$ python -q
>>> import numpy as np
>>> np.set_printoptions(suppress=True, linewidth=120)
>>> A2 = np.array([[-2, 1, 1], [3, 3, 1], [-1, -4, 5]])
>>> basis = np.array([[-9, 1, -8], [-6, -8, 6], [6, 6, 8]])
>>> X = np.block([[A2, np.array([[-6, 2, 5], [-9, -7, -3], [1, 2, -3]])], [np.zeros((3, 3)), basis]])
>>> X
array([[-2.,  1.,  1., -6.,  2.,  5.],
       [ 3.,  3.,  1., -9., -7., -3.],
       [-1., -4.,  5.,  1.,  2., -3.],
       [ 0.,  0.,  0., -9.,  1., -8.],
       [ 0.,  0.,  0., -6., -8.,  6.],
       [ 0.,  0.,  0.,  6.,  6.,  8.]])
>>> r0 = np.array([-2, 0, 2, -1, -2, 1])
>>> A2 = X + np.outer(r0, np.eye(6)[4])
>>> np.linalg.matrix_rank(A2 - X)
np.int64(1)
>>> np.round(np.linalg.det(A2) / np.linalg.det(X), 2), round(float(1 + np.linalg.solve(X, r0)[4]), 2)
(np.float64(1.07), 1.07)
>>> np.allclose(X, X.T)
False
>>> np.round(np.abs(np.linalg.eigvals(X)).max(), 2)
np.float64(10.19)
>>> (X - X.T) / 2
array([[ 0. , -1. ,  1. , -3. ,  1. ,  2.5],
       [ 1. ,  0. ,  2.5, -4.5, -3.5, -1.5],
       [-1. , -2.5,  0. ,  0.5,  1. , -1.5],
       [ 3. ,  4.5, -0.5,  0. ,  3.5, -7. ],
       [-1. ,  3.5, -1. , -3.5,  0. ,  0. ],
       [-2.5,  1.5,  1.5,  7. ,  0. ,  0. ]])
>>> np.allclose(X @ X.T, X.T @ X)
False
>>> np.round(np.linalg.matrix_power(X, 3), 2)
array([[  -25.,   -19.,    23.,  -179.,   629.,    85.],
       [    9.,   -18.,    65.,  -664.,   -43.,  -367.],
       [  -89.,  -194.,    52.,   149.,    57.,  -306.],
       [    0.,     0.,     0.,   231.,   631.,  -494.],
       [    0.,     0.,     0., -1518.,  -326.,  -156.],
       [    0.,     0.,     0.,   654.,   222.,   788.]])
